>>> import numpy as np
>>> np.set_printoptions(precision=2, suppress=True, linewidth=200)
>>> rd = lambda a: np.round(a, 2) + 0
>>> rng = np.random.default_rng(492)
>>> X = np.eye(4, dtype=int)[rng.permutation(4)]
>>> X
array([[0, 0, 1, 0],
       [0, 0, 0, 1],
       [1, 0, 0, 0],
       [0, 1, 0, 0]])
>>> np.argwhere(np.triu(X))
array([[0, 2],
       [1, 3]])
>>> X @ X
array([[1, 0, 0, 0],
       [0, 1, 0, 0],
       [0, 0, 1, 0],
       [0, 0, 0, 1]])
>>> X.sum(axis=0)
array([1, 1, 1, 1])
>>> L = np.diag(X.sum(axis=1)) - X
>>> np.linalg.matrix_rank(L)
np.int64(2)
>>> rd(np.linalg.eigvalsh(L))
array([0., 0., 2., 2.])
>>> L @ np.ones(4)
array([0., 0., 0., 0.])
>>> print(round(np.linalg.det(L[1:, 1:])))
0
>>> (np.linalg.eigvalsh(L) < 1e-8).sum()
np.int64(2)
>>> def softmax(z):
...     e = np.exp(z - z.max(axis=-1, keepdims=True))
...     return e / e.sum(axis=-1, keepdims=True)
... 
>>> rd(softmax(X[0] + 2))
array([0.17, 0.17, 0.48, 0.17])
>>> rd(softmax(10 * X[0]))
array([0., 0., 1., 0.])
>>> S = X @ X.T / np.sqrt(4)
>>> print(rd(softmax(S)[0] @ X))
[0.22 0.22 0.35 0.22]
>>> softmax(S).round(6).argmax(axis=1)
array([0, 1, 2, 3])
>>> u = np.array([-2, -1])
>>> np.convolve(X[2], u)
array([-2, -1,  0,  0,  0])
>>> np.cross(X[2, :3], X[3, :3])
array([0, 0, 1])
>>> np.polyval(u, X[2])
array([-3, -1, -1, -1])
>>> np.einsum("ij,ji->", X, X)
np.int64(4)
>>> rd(np.linalg.det(2 * X)), rd(np.linalg.det(X))
(np.float64(16.0), np.float64(1.0))
>>> np.einsum("ii->", X)
np.int64(0)
>>> rd(np.linalg.det(X.T))
np.float64(1.0)
>>> print(X @ X.T)
[[1 0 0 0]
 [0 1 0 0]
 [0 0 1 0]
 [0 0 0 1]]
>>> rd(np.linalg.norm(X, axis=0))
array([1., 1., 1., 1.])
>>> X[:, 1] @ X[:, 3]
np.int64(0)
>>> print(rd(np.linalg.svd(X, compute_uv=False)))
[1. 1. 1. 1.]
>>> X.T @ X
array([[1, 0, 0, 0],
       [0, 1, 0, 0],
       [0, 0, 1, 0],
       [0, 0, 0, 1]])
>>> feats = np.load("arr.npy")
>>> print(feats)
[[-9 -5 -9 -5]
 [-5  6 -5  6]
 [-9 -5 -9 -5]
 [-5  6 -5  6]]
>>> left, sv, vt = np.linalg.svd(feats)
>>> evecs = vt[:(sv > 1e-8).sum()]
>>> x0 = feats[1] + -2 * feats[3] + rng.integers(2) * np.eye(4)[1]
>>> x0
array([ 5., -5.,  5., -6.])
>>> np.linalg.matrix_rank(np.vstack([feats, x0]))
np.int64(3)
>>> rd(np.diag(evecs.T @ evecs))
array([0.5, 0.5, 0.5, 0.5])
>>> rd(evecs.T @ evecs)
array([[0.5, 0. , 0.5, 0. ],
       [0. , 0.5, 0. , 0.5],
       [0.5, 0. , 0.5, 0. ],
       [0. , 0.5, 0. , 0.5]])
>>> rd(np.linalg.norm(x0 - evecs.T @ evecs @ x0))
np.float64(0.71)
>>> Y = feats[0, 0] * feats[1:] - np.outer(feats[1:, 0], feats[0])
>>> Y
array([[  0, -79,   0, -79],
       [  0,   0,   0,   0],
       [  0, -79,   0, -79]])
>>> rd(feats[:, 0] / feats[0, 0])
array([1.  , 0.56, 1.  , 0.56])
>>> T = np.stack([feats, -3 * feats, feats[::-1]])
>>> T.shape
(3, 4, 4)
>>> rd(np.linalg.det(T))
array([0., 0., 0.])
>>> A = np.load("dump.npy")
>>> A
array([[ 0.,  0.,  0.,  0.,  2., -3.],
       [ 0.,  0.,  0.,  0., -2.,  1.],
       [ 0.,  0.,  0.,  0.,  2., -1.],
       [ 0.,  0.,  0.,  0., -1., -1.],
       [ 2., -2.,  2., -1.,  0.,  0.],
       [-3.,  1., -1., -1.,  0.,  0.]])
>>> evals, evecs = np.linalg.eigh(A)
>>> x0 = np.array([0, -2, -2, 2, -1, -2])
>>> rd(evecs * np.maximum(evals, 0) @ evecs.T)
array([[ 1.51, -0.67,  0.67,  0.29,  1.  , -1.5 ],
       [-0.67,  0.61, -0.61,  0.25, -1.  ,  0.5 ],
       [ 0.67, -0.61,  0.61, -0.25,  1.  , -0.5 ],
       [ 0.29,  0.25, -0.25,  0.54, -0.5 , -0.5 ],
       [ 1.  , -1.  ,  1.  , -0.5 ,  1.66, -0.69],
       [-1.5 ,  0.5 , -0.5 , -0.5 , -0.69,  1.59]])
>>> (np.sign(evecs[:, -1].round(6)) == np.sign(evecs[0, -1].round(6))).astype(int)
array([1, 0, 1, 0, 1, 0])
>>> print(np.abs(A).sum(axis=1).max(), rd(np.abs(evals).max()))
7.0 4.64
>>> rd(x0 @ A @ x0 / (x0 @ x0)), rd(evals[0]), rd(evals[-1])
(np.float64(0.71), np.float64(-4.64), np.float64(4.64))
